$ python -q
>>> import numpy as np
>>> np.set_printoptions(precision=2, suppress=True, linewidth=200)
>>> rd = lambda a: np.round(a, 2) + 0
>>> mat = 0.2 ** np.abs(np.subtract.outer(np.arange(6), np.arange(6)))
>>> rd(mat)
array([[1.  , 0.2 , 0.04, 0.01, 0.  , 0.  ],
       [0.2 , 1.  , 0.2 , 0.04, 0.01, 0.  ],
       [0.04, 0.2 , 1.  , 0.2 , 0.04, 0.01],
       [0.01, 0.04, 0.2 , 1.  , 0.2 , 0.04],
       [0.  , 0.01, 0.04, 0.2 , 1.  , 0.2 ],
       [0.  , 0.  , 0.01, 0.04, 0.2 , 1.  ]])
>>> np.linalg.norm(mat, axis=1).argmax()
np.int64(2)
>>> rd(np.linalg.norm(mat) ** 2 / np.linalg.norm(mat, 2) ** 2)
np.float64(3.17)
>>> rd(np.linalg.norm(mat, axis=1))
array([1.02, 1.04, 1.04, 1.04, 1.04, 1.02])
>>> rd(np.linalg.norm(mat[4] - mat[5]))
np.float64(1.14)
>>> rd(np.linalg.norm(mat, 1)), rd(np.linalg.norm(mat, np.inf))
(np.float64(1.49), np.float64(1.49))
>>> rd(np.linalg.norm(mat[4], 1)), rd(np.linalg.norm(mat[4], np.inf))
(np.float64(1.45), np.float64(1.0))
>>> q, R = np.linalg.qr(mat)
>>> np.allclose(R.T @ R, mat.T @ mat)
True
>>> rd(np.abs(np.diag(R)))
array([1.02, 0.96, 0.96, 0.96, 0.96, 0.94])
>>> rd(q.T @ q)
array([[1., 0., 0., 0., 0., 0.],
       [0., 1., 0., 0., 0., 0.],
       [0., 0., 1., 0., 0., 0.],
       [0., 0., 0., 1., 0., 0.],
       [0., 0., 0., 0., 1., 0.],
       [0., 0., 0., 0., 0., 1.]])
>>> np.trace(q @ q.T)
np.float64(6.0)
>>> rd(q)
array([[-0.98,  0.2 ,  0.  ,  0.  ,  0.  ,  0.  ],
       [-0.2 , -0.96,  0.2 ,  0.  ,  0.  ,  0.  ],
       [-0.04, -0.19, -0.96,  0.2 ,  0.  ,  0.  ],
       [-0.01, -0.04, -0.19, -0.96,  0.2 ,  0.  ],
       [ 0.  , -0.01, -0.04, -0.19, -0.96, -0.2 ],
       [ 0.  ,  0.  , -0.01, -0.04, -0.19,  0.98]])
>>> Lm = np.linalg.cholesky(mat)
>>> rd(Lm @ Lm.T)
array([[1.  , 0.2 , 0.04, 0.01, 0.  , 0.  ],
       [0.2 , 1.  , 0.2 , 0.04, 0.01, 0.  ],
       [0.04, 0.2 , 1.  , 0.2 , 0.04, 0.01],
       [0.01, 0.04, 0.2 , 1.  , 0.2 , 0.04],
       [0.  , 0.01, 0.04, 0.2 , 1.  , 0.2 ],
       [0.  , 0.  , 0.01, 0.04, 0.2 , 1.  ]])
>>> rd(np.prod(np.diag(Lm)) ** 2), rd(np.linalg.det(mat))
(np.float64(0.82), np.float64(0.82))
>>> rd(mat / np.sqrt(np.outer(np.diag(mat), np.diag(mat))))
array([[1.  , 0.2 , 0.04, 0.01, 0.  , 0.  ],
       [0.2 , 1.  , 0.2 , 0.04, 0.01, 0.  ],
       [0.04, 0.2 , 1.  , 0.2 , 0.04, 0.01],
       [0.01, 0.04, 0.2 , 1.  , 0.2 , 0.04],
       [0.  , 0.01, 0.04, 0.2 , 1.  , 0.2 ],
       [0.  , 0.  , 0.01, 0.04, 0.2 , 1.  ]])
>>> vec = np.ones(6)
>>> for _ in range(4):
...     vec = mat @ vec
...     vec /= np.linalg.norm(vec)
...     print(round(vec @ mat @ vec, 2))
... 
1.41
1.42
1.42
1.42
>>> rd(vec)
array([0.3 , 0.43, 0.48, 0.48, 0.43, 0.3 ])
>>> rd(np.linalg.eigvalsh(mat)[-1])
np.float64(1.42)
